>>> import numpy as np
>>> np.set_printoptions(precision=2, suppress=True, linewidth=140)
>>> def rnd(a):
...     return np.round(a, 2) + 0
... 
>>> M = np.load("test8.npy")
>>> M
array([[ 6,  4,  7, 13, 12, 13],
       [ 4, 12, 11, 10,  5, 14],
       [ 7, 11,  8, 10, 14, 11],
       [13, 10, 10, 14,  8, 11],
       [12,  5, 14,  8,  2, 15],
       [13, 14, 11, 11, 15,  2]])
>>> ev, vecs = np.linalg.eigh(M)
>>> np.unique(ev.round(6) + 0, return_counts=True)[1]
array([1, 1, 1, 1, 1, 1])
>>> np.abs(vecs[:, -1]).round(6).argmax()
np.int64(3)
>>> rnd(vecs.T @ vecs)
array([[1., 0., 0., 0., 0., 0.],
       [0., 1., 0., 0., 0., 0.],
       [0., 0., 1., 0., 0., 0.],
       [0., 0., 0., 1., 0., 0.],
       [0., 0., 0., 0., 1., 0.],
       [0., 0., 0., 0., 0., 1.]])
>>> rnd(np.linalg.eigvalsh(M @ M))
array([   4.32,   17.21,   62.34,  111.49,  247.05, 3637.59])
>>> rnd(vecs @ np.diag(ev) @ vecs.T)
array([[ 6.,  4.,  7., 13., 12., 13.],
       [ 4., 12., 11., 10.,  5., 14.],
       [ 7., 11.,  8., 10., 14., 11.],
       [13., 10., 10., 14.,  8., 11.],
       [12.,  5., 14.,  8.,  2., 15.],
       [13., 14., 11., 11., 15.,  2.]])
>>> A2 = np.array([[2, 4, 0], [8, 2, 5], [7, 9, 6], [7, 6, 6], [4, 2, 9], [5, 2, 8]])
>>> np.einsum("ij,ij->i", M, M)
array([583, 602, 651, 750, 658, 836])
>>> np.linalg.matrix_rank(M @ A2)
np.int64(3)
>>> A2.T @ M.T
array([[297, 341, 339, 361, 301, 362],
       [223, 237, 232, 284, 266, 279],
       [352, 343, 377, 354, 295, 353]])
>>> np.einsum("ij->j", M)
array([55, 56, 61, 66, 56, 66])
>>> np.vstack([M, A2.T]).shape
(9, 6)
>>> W = np.array([[-4, 2, -3, -3, 1],
...     [1, 2, -2, 3, 4],
...     [0, 0, -4, -1, 1],
...     [-2, 2, 2, 2, -3],
...     [4, 3, 2, 2, 1],
...     [5, 0, 5, -1, 2]])
>>> coef = np.array([-1, -3, -2, 2, -2])
>>> act = np.maximum(M @ W + coef, 0)
>>> rnd((act > 0).mean(axis=0))
array([1.  , 1.  , 0.5 , 0.83, 1.  ])
>>> act
array([[ 66,  79,  59,  26,  26],
       [ 65,  64,  18,  31,  64],
       [ 73,  95,  26,  43,  63],
       [ 16,  95,   0,  16,  49],
       [ 23,  53,   0,   0,  52],
       [  9, 118,   0,  44,  64]])
>>> C = np.array([[2, 0, 0], [0, 3, 2], [3, 3, 2], [2, 0, 2], [3, 0, 3]])
>>> act @ C
array([[439, 414, 406],
       [438, 246, 418],
       [499, 363, 517],
       [211, 285, 369],
       [202, 159, 262],
       [298, 354, 516]])
>>> arr = np.array([[-3.0, 5.0, -2.0, 0.0],
...     [-6.0, 10.0, -4.0, 0.0],
...     [-6.0, 9.0, -3.0, 0.0],
...     [-6.0, 9.0, -4.0, 1.0]])
>>> A2 = arr[0, 0] * arr[1:] - np.outer(arr[1:, 0], arr[0])
>>> A2
array([[ 0.,  0.,  0.,  0.],
       [ 0.,  3., -3.,  0.],
       [ 0.,  3.,  0., -3.]])
>>> np.linalg.matrix_rank(A2), np.linalg.matrix_rank(arr)
(np.int64(2), np.int64(3))
>>> proj = np.triu(np.array([[1, 1, 2, 0], [2, 0, 2, 0], [0, 0, 2, 1], [2, 2, 1, 2]]), 1) + np.eye(4)
>>> A2 = proj @ arr @ np.linalg.inv(proj)
>>> A2
array([[-21.,  54., -78.,  78.],
       [-18.,  46., -66.,  66.],
       [-12.,  30., -43.,  44.],
       [ -6.,  15., -22.,  23.]])
>>> np.linalg.matrix_rank(A2)
np.int64(3)
>>> rnd(np.poly(A2))
array([ 1., -5.,  7., -3.,  0.])
>>> rnd(np.linalg.det(A2))
np.float64(0.0)
>>> proj @ arr - arr @ proj
array([[-18.,  31., -14.,   2.],
       [-12.,  24., -14.,   4.],
       [ -6.,  15., -10.,   4.],
       [  0.,   6.,  -6.,   4.]])
>>> U, sig, Vt = np.linalg.svd(A2, full_matrices=False)
>>> rnd(np.sqrt((sig ** 2).sum())), rnd(np.linalg.norm(A2))
(np.float64(181.05), np.float64(181.05))
>>> np.abs(U[:, 0]).round(6).argmax()
np.int64(0)
>>> rnd(np.abs(Vt[0]))
array([0.17, 0.43, 0.62, 0.63])
>>> rnd(U.T @ U)
array([[1., 0., 0., 0.],
       [0., 1., 0., 0.],
       [0., 0., 1., 0.],
       [0., 0., 0., 1.]])
>>> (sig > 1e-8).sum()
np.int64(3)
>>> np.allclose(U * sig @ Vt, A2)
True
>>> rnd(np.cumsum(sig ** 2) / np.sum(sig ** 2))
array([1., 1., 1., 1.])
